In [1]: import numpy as np

In [2]: import numpy.linalg as la

In [3]: np.set_printoptions(suppress=True, linewidth=200)

In [4]: arr = np.loadtxt("run3.csv", delimiter=",")

In [5]: arr
Out[5]: 
array([[ 4.8125,  5.9825,  6.3054],
       [ 0.9994, -2.0857, -1.9124],
       [ 9.8113, -4.5149, -3.2268],
       [-2.2102, -6.1016, -6.1381],
       [-2.9935,  6.3231,  5.6875],
       [ 5.2075, -0.1852,  0.4225],
       [ 1.0107, -2.0757, -1.8886],
       [-3.1971, -3.9842, -4.211 ],
       [ 2.1776,  6.094 ,  6.0801],
       [-1.0396,  2.0726,  1.9291],
       [-0.6008, -4.0984, -3.9783],
       [-7.1958,  4.3635,  3.4511],
       [ 0.5958,  4.0832,  3.9936],
       [ 4.5767, -4.2516, -3.6127],
       [-3.2026, -4.0254, -4.1859],
       [-0.5864, -4.0827, -4.0196],
       [ 8.7993, -2.3729, -1.2991],
       [-4.8484, -5.9723, -6.2648],
       [-0.3745,  6.2042,  5.8809],
       [-1.5991, -1.9884, -2.1037],
       [ 3.0118, -6.2597, -5.6947],
       [-5.6409,  6.3672,  5.4797]])

In [6]: rng = np.random.default_rng(91614)

In [7]: A2 = arr + rng.integers(-2, 3, (22, 2)) @ rng.integers(-2, 3, (2, 3))

In [8]: A2.round(4)
Out[8]: 
array([[ 2.8125,  6.9825,  6.3054],
       [-1.0006,  0.9143, -0.9124],
       [ 7.8113, -5.5149, -4.2268],
       [ 1.7898, -8.1016, -6.1381],
       [-2.9935,  2.3231,  3.6875],
       [ 3.2075, -3.1852, -1.5775],
       [ 1.0107, -6.0757, -3.8886],
       [-7.1971,  2.0158, -2.211 ],
       [ 2.1776,  4.094 ,  5.0801],
       [-3.0396,  7.0726,  3.9291],
       [ 1.3992, -5.0984, -3.9783],
       [-7.1958,  6.3635,  4.4511],
       [ 0.5958,  8.0832,  5.9936],
       [ 8.5767, -8.2516, -4.6127],
       [-5.2026,  0.9746, -2.1859],
       [ 1.4136, -3.0827, -3.0196],
       [10.7993,  0.6271,  0.7009],
       [-6.8484, -2.9723, -5.2648],
       [ 3.6255,  6.2042,  6.8809],
       [ 0.4009, -0.9884, -1.1037],
       [ 1.0118, -3.2597, -4.6947],
       [-5.6409, 10.3672,  7.4797]])

In [9]: np.round(A2 - arr, 4)
Out[9]: 
array([[-2.,  1.,  0.],
       [-2.,  3.,  1.],
       [-2., -1., -1.],
       [ 4., -2.,  0.],
       [ 0., -4., -2.],
       [-2., -3., -2.],
       [ 0., -4., -2.],
       [-4.,  6.,  2.],
       [ 0., -2., -1.],
       [-2.,  5.,  2.],
       [ 2., -1.,  0.],
       [ 0.,  2.,  1.],
       [ 0.,  4.,  2.],
       [ 4., -4., -1.],
       [-2.,  5.,  2.],
       [ 2.,  1.,  1.],
       [ 2.,  3.,  2.],
       [-2.,  3.,  1.],
       [ 4.,  0.,  1.],
       [ 2.,  1.,  1.],
       [-2.,  3.,  1.],
       [ 0.,  4.,  2.]])

In [10]: np.round(np.abs(A2 - arr).sum(axis=1), 4)
Out[10]: array([ 3.,  6.,  4.,  6.,  6.,  7.,  6., 12.,  3.,  9.,  3.,  3.,  6.,  9.,  9.,  4.,  7.,  6.,  5.,  4.,  6.,  6.])

In [11]: la.matrix_rank(A2 - arr, tol=1e-8)
Out[11]: np.int64(2)

In [12]: Xs = A2 - A2.mean(axis=0)

In [13]: U, sv, vt = la.svd(Xs, full_matrices=False)

In [14]: np.round(sv ** 2 / (sv ** 2).sum(), 4)
Out[14]: array([0.7057, 0.2829, 0.0114])

In [15]: round((sv ** 2).sum() ** 2 / (sv ** 4).sum(), 4)
Out[15]: np.float64(1.7296)

In [16]: np.searchsorted(np.cumsum(sv ** 2) / (sv ** 2).sum(), 0.9) + 1
Out[16]: np.int64(2)

In [17]: la.matrix_rank(Xs)
Out[17]: np.int64(3)

In [18]: (np.sign(U[:, 0]) == np.sign(U[0, 0])).astype(int)
Out[18]: array([1, 1, 0, 0, 1, 0, 0, 1, 1, 1, 0, 1, 1, 0, 1, 0, 0, 0, 1, 0, 0, 1])

In [19]: np.round(vt[0] * np.sign(vt[0, np.abs(vt[0]).argmax()]), 4)
Out[19]: array([-0.357 ,  0.7431,  0.566 ])

In [20]: sv.round(4)
Out[20]: array([33.6022, 21.2738,  4.2771])

In [21]: F = np.loadtxt("out17.csv", delimiter=",")

In [22]: F
Out[22]: 
array([[ 3.,  0.,  0.,  0.],
       [ 0.,  1.,  0.,  0.],
       [ 0.,  0., -2.,  0.],
       [ 0.,  0.,  0., -3.]])

In [23]: # triangular: eigenvalues sit on the diagonal

In [24]: ev, vecs = la.eigh(F)

In [25]: vec = np.array([8, -7, 1, -3])

In [26]: round(float(vec @ F @ vec / (vec @ vec)), 4), ev[0], ev[-1]
Out[26]: (1.7236, np.float64(-3.0), np.float64(3.0))

In [27]: (np.sign(vecs[:, -1].round(6)) == np.sign(vecs[0, -1].round(6))).astype(int)
Out[27]: array([1, 0, 0, 0])

In [28]: np.abs(F).sum(axis=1).max(), np.abs(ev).max()
Out[28]: (np.float64(3.0), np.float64(3.0))

In [29]: np.round(la.eigvalsh(F[1:, 1:]), 4)
Out[29]: array([-3., -2.,  1.])

In [30]: feats = rng.normal(size=(13, 3)) + 5 * np.array([0, -1, -1])

In [31]: feats.round(4)
Out[31]: 
array([[-0.1332, -3.8946, -5.5588],
       [ 1.2339, -4.8788, -4.3601],
       [ 0.1685, -3.6571, -5.6448],
       [-0.6477, -6.6815, -5.5631],
       [ 0.6306, -5.3231, -5.3368],
       [-1.6298, -2.4806, -3.783 ],
       [ 0.0011, -6.0831, -4.6935],
       [-1.4696, -4.673 , -5.1904],
       [ 2.0847, -6.2141, -3.9946],
       [ 0.245 , -5.2771, -3.2246],
       [-0.7253, -4.6739, -5.548 ],
       [-2.2605, -6.3095, -5.9149],
       [ 0.8883, -5.8945, -6.5929]])

In [32]: U, sv, vt = la.svd(feats, full_matrices=False)

In [33]: np.round(sv / sv[0], 4)
Out[33]: array([1.    , 0.1736, 0.1122])

In [34]: round(float(np.sqrt((sv ** 2).sum())), 4), np.round(la.norm(feats), 4)
Out[34]: (26.67, np.float64(26.67))

In [35]: U.shape, sv.shape, vt.shape
Out[35]: ((13, 3), (3,), (3, 3))

In [36]: np.round(np.cumsum(sv ** 2) / np.sum(sv ** 2), 4)
Out[36]: array([0.959 , 0.9879, 1.    ])

In [37]: vec = np.array([-6, -8, -4])

In [38]: rhs = feats @ vec

In [39]: np.round(la.solve(feats.T @ feats, feats.T @ rhs), 4)
Out[39]: array([-6., -8., -4.])

In [40]: np.round(la.lstsq(feats, rhs)[0], 4)
Out[40]: array([-6., -8., -4.])

In [41]: rhs = rhs + 0.3 * rng.normal(size=13)

In [42]: rhs.round(4)
Out[42]: array([53.7556, 49.2014, 51.1531, 79.6715, 60.0826, 44.3737, 67.4678, 66.787 , 52.7989, 53.7633, 64.7034, 87.396 , 68.5801])

In [43]: coef, *_ = la.lstsq(feats, rhs)

In [44]: np.round(la.norm(rhs - feats @ coef), 4)
Out[44]: np.float64(1.1781)

In [45]: coef.round(4)
Out[45]: array([-5.9331, -7.9458, -4.0608])

In [46]: coef.round()
Out[46]: array([-6., -8., -4.])

In [47]: lab = feats[:, 1] > np.median(feats[:, 1])

In [48]: r0 = feats[lab].mean(axis=0) - feats[~lab].mean(axis=0)

In [49]: lab.astype(int)
Out[49]: array([1, 1, 1, 0, 0, 1, 0, 1, 0, 0, 1, 0, 0])

In [50]: r0.round(4)
Out[50]: array([-0.5604,  1.926 ,  0.0316])

In [51]: np.argsort(-np.abs(r0).round(6), kind="stable")
Out[51]: array([1, 0, 2])

In [52]: A2 = np.array([[-2, -1, 2, -3], [0, -2, 1, -2], [-1, 2, -3, -2], [-1, 3, -3, -1]])

In [53]: K = A2 + A2.T

In [54]: K
Out[54]: 
array([[-4, -1,  1, -4],
       [-1, -4,  3,  1],
       [ 1,  3, -6, -5],
       [-4,  1, -5, -2]])

In [55]: # symmetric

In [56]: lab = rng.permutation(4)

In [57]: lab
Out[57]: array([3, 0, 1, 2])

In [58]: A2 = K[lab][:, lab]

In [59]: np.allclose(A2, K)
Out[59]: False

In [60]: np.round(np.sort(np.abs(la.eigvals(A2))), 4)
Out[60]: array([ 1.9287,  3.4459,  6.6397, 10.8775])

In [61]: np.diag(A2)
Out[61]: array([-2, -4, -4, -6])

In [62]: round(float(la.det(A2)), 4), round(float(la.det(K[lab])), 4)
Out[62]: (-480.0, 480.0)

In [63]: ev, vecs = la.eigh(K)

In [64]: np.round(vecs @ np.diag(ev) @ vecs.T, 4)
Out[64]: 
array([[-4., -1.,  1., -4.],
       [-1., -4.,  3.,  1.],
       [ 1.,  3., -6., -5.],
       [-4.,  1., -5., -2.]])

In [65]: np.abs(vecs[:, -1]).round(6).argmax()
Out[65]: np.int64(3)

In [66]: ev.round(4)
Out[66]: array([-10.8775,  -6.6397,  -1.9287,   3.4459])

In [67]: np.round(vecs.T @ vecs, 4) + 0
Out[67]: 
array([[1., 0., 0., 0.],
       [0., 1., 0., 0.],
       [0., 0., 1., 0.],
       [0., 0., 0., 1.]])

In [68]: np.round(la.svd(K, compute_uv=False), 4)
Out[68]: array([10.8775,  6.6397,  3.4459,  1.9287])

In [69]: np.round(la.eigvalsh(K @ K), 4)
Out[69]: array([  3.7198,  11.8743,  44.0862, 118.3198])

In [70]: q, vecs = la.qr(K[:, :1])[0], la.qr(K[:, 1:])[0]

In [71]: sv = la.svd(q.T @ vecs, compute_uv=False)

In [72]: round(float(la.norm(q @ q.T - vecs @ vecs.T, 2)), 4)
Out[72]: 1.0

In [73]: sv.round(4)
Out[73]: array([0.7345])

In [74]: np.round(np.degrees(np.arccos(sv.clip(0, 1))), 4)
Out[74]: array([42.7335])

In [75]: (sv > 0.9).sum()
Out[75]: np.int64(0)

In [76]: vec = np.array([7, 7, 4, 4])

In [77]: a = np.maximum(K @ vec, 0)

In [78]: K * (a > 1e-9)[:, None]
Out[78]: 
array([[0, 0, 0, 0],
       [0, 0, 0, 0],
       [0, 0, 0, 0],
       [0, 0, 0, 0]])

In [79]: np.round(np.tanh(K @ vec), 4)
Out[79]: array([-1., -1., -1., -1.])

In [80]: np.maximum(K @ vec, 0) - np.maximum(-K @ vec, 0)
Out[80]: array([-47, -19, -16, -49])

In [81]: np.maximum(K @ (3 * vec), 0)
Out[81]: array([0, 0, 0, 0])

In [82]: K.T @ a
Out[82]: array([0, 0, 0, 0])

In [83]: r0, g = feats[10], feats[0]

In [84]: np.round(r0 @ r0, 4)
Out[84]: np.float64(53.1523)

In [85]: pr = (r0 @ g) / (r0 @ r0) * r0

In [86]: la.matrix_rank(np.outer(r0, g))
Out[86]: np.int64(1)

In [87]: np.round(np.outer(r0, g), 4)
Out[87]: 
array([[ 0.0966,  2.8248,  4.0319],
       [ 0.6225, 18.2031, 25.9816],
       [ 0.7389, 21.6074, 30.8407]])

In [88]: pr.round(4)
Out[88]: array([-0.6706, -4.3211, -5.1293])

In [89]: np.round(g - pr, 4)
Out[89]: array([ 0.5374,  0.4265, -0.4296])

In [90]: round(float(la.norm(r0 + g) ** 2 + la.norm(r0 - g) ** 2), 4)
Out[90]: 198.4775

In [91]: W2 = np.array([[2, 0, 0], [1, 2, 2]])

In [92]: data = rng.normal(size=(16, 2)) @ W2 + np.array([2, 1, -1])

In [93]: data.round(4)
Out[93]: 
array([[ 0.1769, -0.2908, -2.2908],
       [-1.0568, -1.3294, -3.3294],
       [-2.3201, -1.1876, -3.1876],
       [-1.4897,  0.8424, -1.1576],
       [ 1.0901, -1.435 , -3.435 ],
       [-1.073 ,  0.0481, -1.9519],
       [ 1.9408,  1.2187, -0.7813],
       [ 3.4215,  0.3891, -1.6109],
       [ 2.5776,  3.1425,  1.1425],
       [ 6.2338,  1.7623, -0.2377],
       [ 3.4096,  0.0906, -1.9094],
       [ 3.0995,  0.3798, -1.6202],
       [-1.3552,  0.5546, -1.4454],
       [ 2.9112,  1.3308, -0.6692],
       [ 2.4114,  0.3633, -1.6367],
       [-3.6858, -2.2045, -4.2045]])

In [94]: lab = data[:, 1] > np.median(data[:, 1])

In [95]: r0 = data[lab].mean(axis=0) - data[~lab].mean(axis=0)

In [96]: r0.round(4)
Out[96]: array([2.2984, 1.9457, 1.9457])

In [97]: np.argsort(-np.abs(r0).round(6), kind="stable")
Out[97]: array([0, 1, 2])

In [98]: proj = data @ la.solve(data.T @ data, data.T)

In [99]: round(float(np.trace(proj)), 4)
Out[99]: 3.0

In [100]: la.matrix_rank(np.eye(16) - proj)
Out[100]: np.int64(13)

In [101]: W0 = np.loadtxt("dump.csv", delimiter=",")

In [102]: W0
Out[102]: 
array([[-3.0428, -2.9172, -0.9873],
       [-2.9207, -2.9731, -0.8069],
       [-2.9093, -3.0971, -1.0964],
       [-2.9907, -2.905 , -0.9474],
       [-2.9215, -3.1133, -1.0186],
       [-2.957 , -2.8447, -1.1342],
       [ 2.0363, -1.9383, -0.9133],
       [ 2.0286, -2.0561, -1.0348],
       [ 1.8411, -2.0442, -0.8904],
       [ 2.0399, -2.1917, -1.0671],
       [ 1.9567, -1.9911, -0.9967],
       [ 1.921 , -1.8911, -0.896 ]])

In [103]: W2 = W0[[0, 9]].astype(float)

In [104]: for _ in range(7):
     ...:     lab = la.norm(W0[:, None] - W2, axis=-1).argmin(axis=1)
     ...:     W2 = np.array([W0[lab == j].mean(axis=0) for j in range(2)])
     ...: 

In [105]: lab
Out[105]: array([0, 0, 0, 0, 0, 0, 1, 1, 1, 1, 1, 1])

In [106]: W2.round(4)
Out[106]: 
array([[-2.957 , -2.9751, -0.9985],
       [ 1.9706, -2.0188, -0.9664]])

In [107]: np.bincount(lab)
Out[107]: array([6, 6])

In [108]: np.abs(W2[1] - W2[0]).argmax()
Out[108]: np.int64(0)

In [109]: Xs = (W0 - W0.mean(axis=0)) / W0.std(axis=0)

In [110]: np.argwhere(np.abs(Xs) > 2)
Out[110]: array([], shape=(0, 2), dtype=int64)

In [111]: coef = la.lstsq(np.delete(Xs, 2, axis=1), Xs[:, 2])[0]

In [112]: np.abs(coef).argmax()
Out[112]: np.int64(1)

In [113]: coef.round(4)
Out[113]: array([-1.3191,  1.5211])

In [114]: np.round(1 - np.var(Xs[:, 2] - np.delete(Xs, 2, axis=1) @ coef), 4)
Out[114]: np.float64(0.1318)

In [115]: vec = np.array([-8, -3, -1])

In [116]: rhs = W0 @ vec

In [117]: la.solve(W0, rhs)
LinAlgError: Last 2 dimensions of the array must be square


In [118]: np.round(la.pinv(W0) @ W0, 4) + 0
Out[118]: 
array([[1., 0., 0.],
       [0., 1., 0.],
       [0., 0., 1.]])

In [119]: np.round(la.solve(W0.T @ W0, W0.T @ rhs), 4)
Out[119]: array([-8., -3., -1.])

In [120]: rhs = rhs + 0.3 * rng.normal(size=12)

In [121]: rhs.round(4)
Out[121]: array([34.5641, 32.6102, 33.9203, 33.0441, 33.7324, 33.1003, -9.1722, -8.8234, -7.5072, -8.9626, -8.5294, -8.8839])

In [122]: coef, *_ = la.lstsq(W0, rhs)

In [123]: [round(float(la.norm(la.solve(W0.T @ W0 + lam * np.eye(3), W0.T @ rhs))), 2) for lam in (0, 1, 10, 100)]
Out[123]: [8.64, 8.47, 7.71, 4.2]

In [124]: E = rng.normal(size=(14, 3)) + 5 * np.array([3, 3, 1])

In [125]: E.round(4)
Out[125]: 
array([[15.4479, 15.3045,  5.0279],
       [14.8385, 14.5221,  6.0426],
       [16.1461, 15.3309,  8.2139],
       [13.4602, 16.0697,  4.9478],
       [16.3345, 15.843 ,  4.7123],
       [14.8899, 14.6832,  4.8736],
       [15.9532, 14.6225,  7.2091],
       [17.3421, 15.2623,  5.679 ],
       [14.8506, 14.9177,  5.0518],
       [14.4042, 14.7435,  5.0708],
       [14.4051, 15.3043,  5.4204],
       [14.7256, 15.616 ,  4.2039],
       [13.5596, 15.2914,  7.6649],
       [12.9947, 16.6391,  7.0027]])

In [126]: Xs = feats - feats.mean(axis=0)

In [127]: U, sv, vt = la.svd(Xs, full_matrices=False)

In [128]: np.round(Xs.mean(axis=0), 4) + 0
Out[128]: array([0., 0., 0.])

In [129]: (np.sign(U[:, 0]) == np.sign(U[0, 0])).astype(int)
Out[129]: array([1, 0, 1, 0, 0, 1, 0, 1, 0, 0, 1, 1, 0])

In [130]: np.searchsorted(np.cumsum(sv ** 2) / (sv ** 2).sum(), 0.9) + 1
Out[130]: np.int64(3)
